>>> import numpy as np
>>> np.set_printoptions(precision=1, suppress=True, linewidth=160, legacy="1.25")
>>> E = np.load("mat.npy")
>>> print(E)
[[ 0  0  0  0  0  0]
 [ 1 -1 -2  7  0  1]
 [-1  0 -1  4  3  1]
 [-8  1 -2 -2  2  0]
 [ 2 -1 -1  3 -3  0]
 [ 5 -2 -5  1  0 -5]
 [-3  1 -6  0 -2 -3]
 [ 3  1 -3 -1 -1 -3]
 [ 0  3 -6  3 -1 -3]
 [ 2 -1 -1  3 -3  0]
 [ 2 -3 -2  2  1 -2]
 [ 0  0  0  0  0  0]
 [ 0 -1 -4  2 -2 -3]
 [ 0 -1 -4  2 -2 -3]
 [ 2 -3 -2  2  1 -2]
 [ 2 -1 -1  3 -3  0]
 [-3  3  1  2  2  3]
 [-2  0 -3 -1  1 -3]
 [-2  0 -3 -1  1 -3]
 [-5 -2 -3 -4  0 -3]
 [ 0  4 -2  1  1  0]
 [-2  0 -3 -1  1 -3]
 [-3  3  1  2  2  3]
 [ 3  1 -3 -1 -1 -3]
 [ 0  0  0  0  0  0]
 [ 3  1 -3 -1 -1 -3]
 [ 2 -3 -2  2  1 -2]
 [-3  3  1  2  2  3]
 [ 3  1 -3 -1 -1 -3]
 [ 0  0  0  0  0  0]
 [-6  1  1 -1  1  3]]
>>> rng = np.random.default_rng(212253)
>>> idx = rng.permutation(6)
>>> out = E[:, idx] * rng.choice([-1, 1], 6)
>>> print(out)
[[ 0  0  0  0  0  0]
 [-2  1  1  0  7 -1]
 [-1 -1  0 -3  4 -1]
 [-2 -8 -1 -2 -2  0]
 [-1  2  1  3  3  0]
 [-5  5  2  0  1  5]
 [-6 -3 -1  2  0  3]
 [-3  3 -1  1 -1  3]
 [-6  0 -3  1  3  3]
 [-1  2  1  3  3  0]
 [-2  2  3 -1  2  2]
 [ 0  0  0  0  0  0]
 [-4  0  1  2  2  3]
 [-4  0  1  2  2  3]
 [-2  2  3 -1  2  2]
 [-1  2  1  3  3  0]
 [ 1 -3 -3 -2  2 -3]
 [-3 -2  0 -1 -1  3]
 [-3 -2  0 -1 -1  3]
 [-3 -5  2  0 -4  3]
 [-2  0 -4 -1  1  0]
 [-3 -2  0 -1 -1  3]
 [ 1 -3 -3 -2  2 -3]
 [-3  3 -1  1 -1  3]
 [ 0  0  0  0  0  0]
 [-3  3 -1  1 -1  3]
 [-2  2  3 -1  2  2]
 [ 1 -3 -3 -2  2 -3]
 [-3  3 -1  1 -1  3]
 [ 0  0  0  0  0  0]
 [ 1 -6 -1 -1 -1 -3]]
>>> Uu, _, VT = np.linalg.svd(E.T @ out)
>>> print(np.round(np.linalg.lstsq(E, out)[0], 1) + 0)
[[ 0.  1.  0.  0.  0.  0.]
 [ 0.  0. -1.  0.  0.  0.]
 [ 1.  0.  0.  0.  0.  0.]
 [ 0.  0.  0.  0.  1.  0.]
 [ 0.  0.  0. -1.  0.  0.]
 [ 0.  0.  0.  0.  0. -1.]]
>>> print(np.round(Uu @ VT, 1) + 0)
[[ 0.  1.  0.  0.  0.  0.]
 [ 0.  0. -1.  0.  0.  0.]
 [ 1.  0.  0.  0.  0.  0.]
 [ 0.  0.  0.  0.  1.  0.]
 [ 0.  0.  0. -1.  0.  0.]
 [ 0.  0.  0.  0.  0. -1.]]
>>> Xc = out - out.mean(axis=0)
>>> Uu, s, VT = np.linalg.svd(Xc, full_matrices=False)
>>> print(s)
[19.8 15.1  9.1  8.9  7.1  1.3]
>>> print((np.sign(Uu[:, 0]) == np.sign(Uu[0, 0])).astype(int))
[1 0 1 1 0 0 0 0 0 0 0 1 0 0 0 0 1 1 1 1 1 1 1 0 1 0 0 1 0 1 1]
>>> print(np.round((s ** 2).sum() ** 2 / (s ** 4).sum(), 1))
3.1
>>> print(np.abs(VT[-1]))
[0.6 0.2 0.2 0.1 0.3 0.7]
>>> print(np.linalg.matrix_rank(Xc))
6
>>> out = np.array([[-2, -2], [-2, 2]])
>>> basis = np.array([[0, 3], [1, 1]])
>>> feats = np.kron(out, basis)
>>> print(feats)
[[ 0 -6  0 -6]
 [-2 -2 -2 -2]
 [ 0 -6  0  6]
 [-2 -2  2  2]]
>>> q, evecs = np.linalg.qr(feats[:, :3])[0], np.linalg.qr(feats[:, 3:])[0]
>>> s = np.linalg.svd(q.T @ evecs, compute_uv=False)
>>> print(np.degrees(np.arccos(s.clip(0, 1))))
[71.6]
>>> print(s)
[0.3]
>>> print((s > 0.9).sum())
0
>>> q, Rm = np.linalg.qr(feats)
>>> print(Rm.round(1) + 0)
[[-2.8 -2.8  0.   0. ]
 [ 0.   8.5  0.   0. ]
 [ 0.   0.  -2.8 -2.8]
 [ 0.   0.   0.  -8.5]]
>>> print(np.allclose(Rm.T @ Rm, feats.T @ feats))
True
>>> print(np.round(q @ Rm, 1) + 0)
[[ 0. -6.  0. -6.]
 [-2. -2. -2. -2.]
 [ 0. -6.  0.  6.]
 [-2. -2.  2.  2.]]
>>> print(np.abs(np.diag(Rm)))
[2.8 8.5 2.8 8.5]
>>> print(np.round(q.T @ q, 1) + 0)
[[1. 0. 0. 0.]
 [0. 1. 0. 0.]
 [0. 0. 1. 0.]
 [0. 0. 0. 1.]]
>>> x0 = np.array([1, -3, 1, 1])
>>> rhs = feats @ x0
>>> print(rhs)
[12  0 24  8]
>>> print(np.linalg.solve(feats, rhs + feats[:, 3]))
[ 1. -3.  1.  2.]
>>> out = np.linalg.inv(feats)
>>> print(round(np.linalg.slogdet(feats)[0], 1))
1.0
>>> print(np.linalg.inv(out))
[[ 0. -6.  0. -6.]
 [-2. -2. -2. -2.]
 [-0. -6. -0.  6.]
 [-2. -2.  2.  2.]]
>>> print(round(np.linalg.cond(feats), 1))
3.4
>>> print(out)
[[ 0.1 -0.2  0.1 -0.2]
 [-0.1 -0.  -0.1 -0. ]
 [ 0.1 -0.2 -0.1  0.2]
 [-0.1  0.   0.1  0. ]]
>>> print(np.round(feats @ out, 1) + 0)
[[1. 0. 0. 0.]
 [0. 1. 0. 0.]
 [0. 0. 1. 0.]
 [0. 0. 0. 1.]]
>>> x0 = np.array([3, 1, 1, 1])
>>> h1 = np.maximum(out @ x0, 0)
>>> print(np.maximum(out @ x0, 0) - np.maximum(-out @ x0, 0))
[-0.2 -0.3  0.2 -0.2]
>>> print(out * (h1 > 1e-9)[:, None])
[[ 0.  -0.   0.  -0. ]
 [-0.  -0.  -0.  -0. ]
 [ 0.1 -0.2 -0.1  0.2]
 [-0.   0.   0.   0. ]]
>>> print(h1)
[0.  0.  0.2 0. ]
>>> print(np.round(out.T @ h1, 1) + 0)
[0. 0. 0. 0.]
>>> X = np.array([[1, -2, 4, -8], [1, -1, 1, -1], [1, 0, 0, 0], [1, 1, 1, 1]])
>>> evals, evecs = np.linalg.eig(feats)
>>> print(round(float(np.prod(evals)), 1))
576.0
>>> print(np.sort(np.linalg.eigvals(np.linalg.inv(feats))))
[-0.3 -0.2  0.2  0.3]
>>> print(evals)
[ 6.5  3.7 -6.5 -3.7]
>>> t = rng.uniform(0, 2 * np.pi, 17)
>>> q, _ = np.linalg.qr(np.array([[0.4, 0.6], [-2.1, 1.6], [-0.6, 0.1], [0.9, 1.9]]))
>>> W0 = 3 * np.c_[np.cos(t), np.sin(t)] @ q.T
>>> print(W0.round(1) + 0)
[[ 0.2 -2.9 -0.7  0.2]
 [-0.8 -1.4  0.  -2.5]
 [ 1.  -0.5 -0.5  2.8]
 [-1.  -0.4  0.3 -2.8]
 [-0.9 -0.8  0.2 -2.7]
 [ 0.4 -2.8 -0.7  0.8]
 [-0.5  2.7  0.7 -1. ]
 [ 0.3  2.7  0.5  1.1]
 [-1.   1.   0.6 -2.6]
 [-1.   0.2  0.4 -2.8]
 [-0.9 -0.7  0.2 -2.8]
 [-0.7  2.2  0.7 -1.8]
 [ 0.  -2.9 -0.6 -0.2]
 [ 0.8 -2.  -0.7  2. ]
 [-0.3 -2.7 -0.5 -1.2]
 [ 0.6 -2.5 -0.8  1.3]
 [-0.5 -2.4 -0.3 -1.7]]
>>> out = feats / np.sqrt((feats ** 2).mean(axis=1, keepdims=True))
>>> print(np.linalg.matrix_rank(feats - feats.mean(axis=1, keepdims=True)))
3
>>> print(np.linalg.matrix_rank(out) == np.linalg.matrix_rank(feats))
True
>>> print(np.abs(np.diag(np.linalg.qr(W0)[1])) > 1e-9)
[ True  True False False]
>>> print(np.round(W0 @ np.linalg.pinv(W0) @ W0, 1) + 0)
[[ 0.2 -2.9 -0.7  0.2]
 [-0.8 -1.4  0.  -2.5]
 [ 1.  -0.5 -0.5  2.8]
 [-1.  -0.4  0.3 -2.8]
 [-0.9 -0.8  0.2 -2.7]
 [ 0.4 -2.8 -0.7  0.8]
 [-0.5  2.7  0.7 -1. ]
 [ 0.3  2.7  0.5  1.1]
 [-1.   1.   0.6 -2.6]
 [-1.   0.2  0.4 -2.8]
 [-0.9 -0.7  0.2 -2.8]
 [-0.7  2.2  0.7 -1.8]
 [ 0.  -2.9 -0.6 -0.2]
 [ 0.8 -2.  -0.7  2. ]
 [-0.3 -2.7 -0.5 -1.2]
 [ 0.6 -2.5 -0.8  1.3]
 [-0.5 -2.4 -0.3 -1.7]]
>>> print(np.unique(W0.round(6), axis=0).shape)
(17, 4)
>>> gram = np.cov(W0, rowvar=False)
>>> print(np.argsort(-W0.std(axis=0).round(6), kind="stable"))
[1 3 0 2]
>>> print(np.corrcoef(W0.T))
[[ 1.  -0.3 -0.7  1. ]
 [-0.3  1.   0.9 -0.2]
 [-0.7  0.9  1.  -0.6]
 [ 1.  -0.2 -0.6  1. ]]
>>> print(np.round(np.median(W0, axis=0), 1) + 0)
[-0.5 -0.8  0.  -1.2]
>>> print(np.round(np.corrcoef(W0[:, 3], W0[:, 1])[0, 1], 1))
-0.2
>>> Xc = (E - E.mean(axis=0)) / E.std(axis=0)
>>> print(Xc.std(axis=0))
[1. 1. 1. 1. 1. 1.]
>>> c = np.linalg.lstsq(np.delete(Xc, 2, axis=1), Xc[:, 2])[0]
>>> print(c)
[ 0.4 -0.3 -0.5  0.1  1.3]
>>> print(round(1 - np.var(Xc[:, 2] - np.delete(Xc, 2, axis=1) @ c), 1))
1.0
>>> M = np.loadtxt("run16.csv", delimiter=",")
>>> print(M)
[[ 4.  14.9  0.5]
 [ 5.1 15.3  1.3]
 [ 6.  15.  -0.6]
 [ 5.6 14.2 -0.4]
 [ 4.6 15.4 -0.7]
 [ 6.  15.3 -0.2]
 [ 4.2 14.3 -0.4]
 [ 5.8 15.2  0.8]
 [ 6.8 15.2 -1.5]
 [ 6.9 14.6  0.5]
 [ 7.  12.3 -1.2]
 [ 6.  15.9 -0.4]
 [ 4.8 14.9 -0.9]
 [ 4.3 15.   1.5]
 [ 5.7 16.   1.2]
 [ 4.2 11.8 -0.6]
 [ 5.5 15.5  0. ]
 [ 6.6 13.8  0.8]
 [ 5.4 15.4 -0.7]
 [ 5.2 14.9  0.2]
 [ 6.2 14.4 -0.1]
 [ 4.6 15.7 -1.6]
 [ 4.3 15.3  1. ]
 [ 3.8 15.8  1.1]
 [ 6.  14.8 -0.5]
 [ 4.7 15.1 -0.3]]
>>> Xc = M - M.mean(axis=0)
>>> evecs = np.linalg.svd(Xc)[2][:1]
>>> out = Xc - Xc @ evecs.T @ evecs
>>> print(np.diag(evecs.T @ evecs))
[0.3 0.4 0.3]
>>> print(out.std(axis=0))
[0.7 0.6 0.7]
>>> gram = np.cov(M, rowvar=False)
>>> print(M.std(axis=0))
[0.9 1.  0.9]
>>> print(np.corrcoef(M.T))
[[ 1.  -0.2 -0.2]
 [-0.2  1.   0.2]
 [-0.2  0.2  1. ]]
>>> print(np.linalg.eigvalsh(gram)[::-1])
[1.2 0.8 0.6]
>>> print(np.polyfit(M[:, 1], M[:, 0], 1))
[-0.2  7.6]
>>> print(np.argsort(-M.std(axis=0).round(6), kind="stable"))
[1 0 2]
>>> Uu, s, VT = np.linalg.svd(M)
>>> print(s)
[80.6  5.4  3.9]
>>> out = Uu[:, :1] @ np.diag(s[:1]) @ VT[:1]
>>> print(np.linalg.matrix_rank(M, rtol=0.05))
2
>>> print(np.round(np.linalg.norm(M - out) / np.linalg.norm(M), 1))
0.1
>>> print(round(np.linalg.norm(M - out, 2), 1), np.round(s[1], 1))
5.4 5.4
>>> print(round(np.abs(M - out).max(), 1))
2.3
>>> arr = np.array([[0.4, 0.9, -0.8, -0.4, 0.8, 0.2],
...     [0.6, -0.6, 0.1, -1.5, -0.9, -1.9],
...     [0.3, 1.9, -1.4, -1.0, 0.7, -1.0],
...     [-2.3, 1.6, -1.0, 0.6, -0.5, 0.8],
...     [-1.4, -0.8, 0.7, -0.7, 1.1, -0.8],
...     [-0.6, -0.1, -1.5, -1.1, -0.3, 1.6],
...     [0.7, 0.3, 0.4, 1.1, 1.5, 0.9],
...     [0.1, -0.3, -0.1, -0.1, -1.7, 0.0],
...     [1.0, -0.3, 0.0, -0.6, -1.9, -0.3],
...     [1.2, -0.7, -0.3, -0.1, -0.2, -0.6],
...     [0.0, 1.7, -0.6, -0.6, 1.0, -0.4],
...     [1.3, -1.8, -0.1, -0.3, -0.4, 1.2],
...     [1.3, -1.7, -0.2, -1.6, 0.1, 0.7],
...     [0.5, 0.6, 1.6, -0.6, -0.8, -1.1]])
>>> arr[:, 1] = 2 * arr[:, 3] + 0.1 * rng.normal(size=14)
>>> print(arr)
[[ 0.4 -0.9 -0.8 -0.4  0.8  0.2]
 [ 0.6 -2.9  0.1 -1.5 -0.9 -1.9]
 [ 0.3 -1.9 -1.4 -1.   0.7 -1. ]
 [-2.3  1.2 -1.   0.6 -0.5  0.8]
 [-1.4 -1.3  0.7 -0.7  1.1 -0.8]
 [-0.6 -2.1 -1.5 -1.1 -0.3  1.6]
 [ 0.7  2.2  0.4  1.1  1.5  0.9]
 [ 0.1 -0.3 -0.1 -0.1 -1.7  0. ]
 [ 1.  -1.2  0.  -0.6 -1.9 -0.3]
 [ 1.2 -0.3 -0.3 -0.1 -0.2 -0.6]
 [ 0.  -1.4 -0.6 -0.6  1.  -0.4]
 [ 1.3 -0.7 -0.1 -0.3 -0.4  1.2]
 [ 1.3 -3.  -0.2 -1.6  0.1  0.7]
 [ 0.5 -1.1  1.6 -0.6 -0.8 -1.1]]
>>> hat = np.triu(np.array([[9, 9, 2, -3], [-5, 0, 7, 5], [4, -1, 0, 1], [-5, 7, -6, 2]]), 1) + np.eye(4)
>>> out = hat @ feats @ np.linalg.inv(hat)
>>> print(out)
[[ -12.   78. -546.  102.]
 [ -12.   54. -346.   90.]
 [  -2.   10.  -64.   16.]
 [  -2.   16. -106.   22.]]
>>> print(np.round(np.poly(out), 1) + 0)
[  1.   0. -56.   0. 576.]
>>> print(round(np.linalg.det(out), 1))
576.0
>>> print(np.trace(out), np.trace(feats))
0.0 0
>>> out = np.array([[3, -1], [4, 6], [7, -1], [-5, -3], [5, -9], [8, -6]])
>>> print(np.einsum("ij,ij->i", arr, arr))
[ 2.4 15.5  8.3  9.   6.5 11.1  9.7  3.   6.5  2.   3.8  3.9 13.5  6.3]
>>> print(np.vstack([arr, out.T]).shape)
(16, 6)
>>> basis = arr[[8, 1]].astype(float)
>>> for _ in range(3):
...     idx = np.linalg.norm(arr[:, None] - basis, axis=-1).argmin(axis=1)
...     basis = np.array([arr[idx == j].mean(axis=0) for j in range(2)])
... 
>>> print(idx)
[0 1 1 0 1 1 0 0 0 0 1 0 1 0]
>>> print(np.bincount(idx))
[8 6]
>>> A = np.array([[0, -3, 0, -1, 3, -3, 5],
...     [3, 0, 1, 1, 1, 0, 0],
...     [0, -1, 0, 3, 1, 3, 1],
...     [1, -1, -3, 0, 1, 0, 0],
...     [-3, -1, -1, -1, 0, 0, 2],
...     [3, 0, -3, 0, 0, 0, 3],
...     [-5, 0, -1, 0, -2, -3, 0]])
>>> Uu, s, VT = np.linalg.svd(A)
>>> evecs = VT[:(s > 1e-8).sum()]
>>> x0 = A[3] + -3 * A[4] + rng.integers(2) * np.eye(7)[2]
>>> print(x0)
[10.  2.  1.  3.  1.  0. -6.]
>>> print(np.round(np.linalg.norm(x0 - evecs.T @ evecs @ x0), 1))
0.1
>>> print(np.allclose(evecs.T @ evecs @ x0, x0))
False
>>> print(np.diag(evecs.T @ evecs))
[1.  0.4 1.  1.  0.6 1.  1. ]
>>> m1 = np.load("dump.npy")
>>> print(m1)
[[1 2 0 3 3 0 0]
 [0 1 2 0 3 3 0]
 [0 0 1 2 0 3 3]
 [3 0 0 1 2 0 3]
 [3 3 0 0 1 2 0]
 [0 3 3 0 0 1 2]
 [2 0 3 3 0 0 1]]
>>> print((m1 @ m1)[0])
[19 13  4  6 18 12  9]
>>> print(np.fft.fft(m1[0]))
[ 9. +0.j  -3.2-1.6j  4.3-1.9j -2.1-0.9j -2.1+0.9j  4.3+1.9j -3.2+1.6j]
>>> q, evecs = np.linalg.qr(m1[:, :1])[0], np.linalg.qr(m1[:, 1:])[0]
>>> s = np.linalg.svd(q.T @ evecs, compute_uv=False)
>>> print(round(float(np.linalg.norm(q @ q.T - evecs @ evecs.T, 2)), 1))
1.0
>>> print(np.degrees(np.arccos(s.clip(0, 1))))
[43.6]
>>> print(s)
[0.7]
>>> x0 = np.array([1, 3, 3, 0, 0, 3, 3])
>>> rhs = m1 @ x0
>>> c, lr = np.zeros(7), 1 / np.linalg.norm(m1, 2) ** 2
>>> for i in range(6):
...     c -= lr * m1.T @ (m1 @ c - rhs)
...     if i % 1 == 0: print(i, round(np.linalg.norm(m1 @ c - rhs), 1))
... 
0 11.8
1 8.9
2 6.8
3 5.2
4 4.1
5 3.2
>>> print(c)
[1.  2.6 2.9 0.4 0.4 2.9 2.6]
>>> x0 = np.array([-1, -1, 2, -2, 0, -2, 0])
>>> rhs = m1 @ x0
>>> print(rhs)
[ -9  -3  -8  -5 -10   1  -2]
>>> print(np.round(np.linalg.solve(m1, rhs), 1) + 0)
[-1. -1.  2. -2.  0. -2.  0.]
>>> print(np.round(np.linalg.solve(m1, rhs + m1[:, 6]), 1) + 0)
[-1. -1.  2. -2.  0. -2.  1.]
>>> print(np.round(np.linalg.solve(m1, m1[:, 1]), 1) + 0)
[0. 1. 0. 0. 0. 0. 0.]
